$ python3 -q
>>> import numpy as np
>>> from numpy import linalg as LA
>>> np.set_printoptions(suppress=True, linewidth=160)
>>> mat = np.load("arr.npy")
>>> print(mat)
[[ -9  -3   5  -2   9  -9]
 [ -8  28   7  11 -15  -8]
 [-12  12   8   4   0 -12]
 [ -6  -6   3  -3   9  -6]]
>>> print(mat.reshape(2, -1))
[[ -9  -3   5  -2   9  -9  -8  28   7  11 -15  -8]
 [-12  12   8   4   0 -12  -6  -6   3  -3   9  -6]]
>>> print(mat.ravel(order="F"))
[ -9  -8 -12  -6  -3  28  12  -6   5   7   8   3  -2  11   4  -3   9 -15   0   9  -9  -8 -12  -6]
>>> print(mat.reshape(-1, 2))
[[ -9  -3]
 [  5  -2]
 [  9  -9]
 [ -8  28]
 [  7  11]
 [-15  -8]
 [-12  12]
 [  8   4]
 [  0 -12]
 [ -6  -6]
 [  3  -3]
 [  9  -6]]
>>> t3 = mat.reshape(4, 2, -1)
>>> print(t3.transpose(1, 0, 2))
[[[ -9  -3   5]
  [ -8  28   7]
  [-12  12   8]
  [ -6  -6   3]]

 [[ -2   9  -9]
  [ 11 -15  -8]
  [  4   0 -12]
  [ -3   9  -6]]]
>>> print(np.swapaxes(t3, 1, 2)[3])
[[-6 -3]
 [-6  9]
 [ 3 -6]]
>>> print(np.einsum("ihd,ihd->ih", t3, t3))
[[115 166]
 [897 410]
 [352 160]
 [ 81 126]]
>>> print(np.einsum("ihd,jhd->hij", t3, t3).shape)
(2, 4, 4)
>>> print(t3.shape)
(4, 2, 3)
>>> print(t3[:, 0])
[[ -9  -3   5]
 [ -8  28   7]
 [-12  12   8]
 [ -6  -6   3]]
>>> def softmax(z):
...     e = np.exp(z - z.max(axis=-1, keepdims=True))
...     return e / e.sum(axis=-1, keepdims=True)
... 
>>> print(np.round(softmax(mat[2] + 2), 2) + 0)
[0.   0.98 0.02 0.   0.   0.  ]
>>> att = mat @ mat.T / np.sqrt(6)
>>> print(softmax(att)[2] @ mat)
[ -8.  28.   7.  11. -15.  -8.]
>>> print(softmax(att).round(6).argmax(axis=1))
[0 1 1 0]
